% ipython --no-banner

In [1]: import numpy as np

In [2]: np.set_printoptions(precision=4, suppress=True, linewidth=140)

In [3]: def rnd(a):
   ...:     return np.round(a, 4) + 0
   ...: 

In [4]: mat = np.load("dump.npy")

In [5]: mat
Out[5]: 
array([[1.    , 0.9   , 0.81  , 0.729 , 0.6561, 0.5905],
       [0.9   , 1.    , 0.9   , 0.81  , 0.729 , 0.6561],
       [0.81  , 0.9   , 1.    , 0.9   , 0.81  , 0.729 ],
       [0.729 , 0.81  , 0.9   , 1.    , 0.9   , 0.81  ],
       [0.6561, 0.729 , 0.81  , 0.9   , 1.    , 0.9   ],
       [0.5905, 0.6561, 0.729 , 0.81  , 0.9   , 1.    ]])

In [6]: # symmetric, so the eigenvalues are real

In [7]: rnd(np.abs(np.linalg.eigvals(mat)).max())
Out[7]: np.float64(4.9511)

In [8]: (mat + mat.T) / 2
Out[8]: 
array([[1.    , 0.9   , 0.81  , 0.729 , 0.6561, 0.5905],
       [0.9   , 1.    , 0.9   , 0.81  , 0.729 , 0.6561],
       [0.81  , 0.9   , 1.    , 0.9   , 0.81  , 0.729 ],
       [0.729 , 0.81  , 0.9   , 1.    , 0.9   , 0.81  ],
       [0.6561, 0.729 , 0.81  , 0.9   , 1.    , 0.9   ],
       [0.5905, 0.6561, 0.729 , 0.81  , 0.9   , 1.    ]])

In [9]: rnd(np.linalg.matrix_power(mat, 3))
Out[9]: 
array([[18.1403, 19.3586, 19.9506, 19.9098, 19.2489, 17.9972],
       [19.3586, 20.6682, 21.3128, 21.2807, 20.5829, 19.2489],
       [19.9506, 21.3128, 21.9983, 21.9859, 21.2807, 19.9098],
       [19.9098, 21.2807, 21.9859, 21.9983, 21.3128, 19.9506],
       [19.2489, 20.5829, 21.2807, 21.3128, 20.6682, 19.3586],
       [17.9972, 19.2489, 19.9098, 19.9506, 19.3586, 18.1403]])

In [10]: other = np.linalg.inv(mat)

In [11]: np.allclose(other, mat.T)
Out[11]: False

In [12]: rnd(np.linalg.det(mat) * other)
Out[12]: 
array([[ 0.0013, -0.0012,  0.    ,  0.    ,  0.    ,  0.    ],
       [-0.0012,  0.0024, -0.0012,  0.    ,  0.    ,  0.    ],
       [ 0.    , -0.0012,  0.0024, -0.0012,  0.    ,  0.    ],
       [ 0.    ,  0.    , -0.0012,  0.0024, -0.0012,  0.    ],
       [ 0.    ,  0.    ,  0.    , -0.0012,  0.0024, -0.0012],
       [ 0.    ,  0.    ,  0.    ,  0.    , -0.0012,  0.0013]])

In [13]: (np.abs(other) > 1e-9).astype(int)
Out[13]: 
array([[1, 1, 0, 0, 1, 1],
       [1, 1, 1, 0, 1, 1],
       [0, 1, 1, 1, 0, 0],
       [0, 0, 1, 1, 1, 0],
       [1, 1, 0, 1, 1, 1],
       [1, 1, 0, 0, 1, 1]])

In [14]: rng = np.random.default_rng(82)

In [15]: idx = rng.permutation(6)

In [16]: other = mat[:, idx] * rng.choice([-1, 1], 6)

In [17]: other
Out[17]: 
array([[ 0.5905,  0.729 ,  0.6561, -0.9   ,  0.81  ,  1.    ],
       [ 0.6561,  0.81  ,  0.729 , -1.    ,  0.9   ,  0.9   ],
       [ 0.729 ,  0.9   ,  0.81  , -0.9   ,  1.    ,  0.81  ],
       [ 0.81  ,  1.    ,  0.9   , -0.81  ,  0.9   ,  0.729 ],
       [ 0.9   ,  0.9   ,  1.    , -0.729 ,  0.81  ,  0.6561],
       [ 1.    ,  0.81  ,  0.9   , -0.6561,  0.729 ,  0.5905]])

In [18]: U, _, Vt = np.linalg.svd(mat.T @ other)

In [19]: idx
Out[19]: array([5, 3, 4, 1, 2, 0])

In [20]: rnd(U @ Vt)
Out[20]: 
array([[ 0.,  0.,  0.,  0.,  0.,  1.],
       [ 0.,  0.,  0., -1.,  0.,  0.],
       [ 0.,  0.,  0.,  0.,  1.,  0.],
       [ 0.,  1.,  0.,  0.,  0.,  0.],
       [ 0.,  0.,  1.,  0.,  0.,  0.],
       [ 1.,  0.,  0.,  0.,  0.,  0.]])
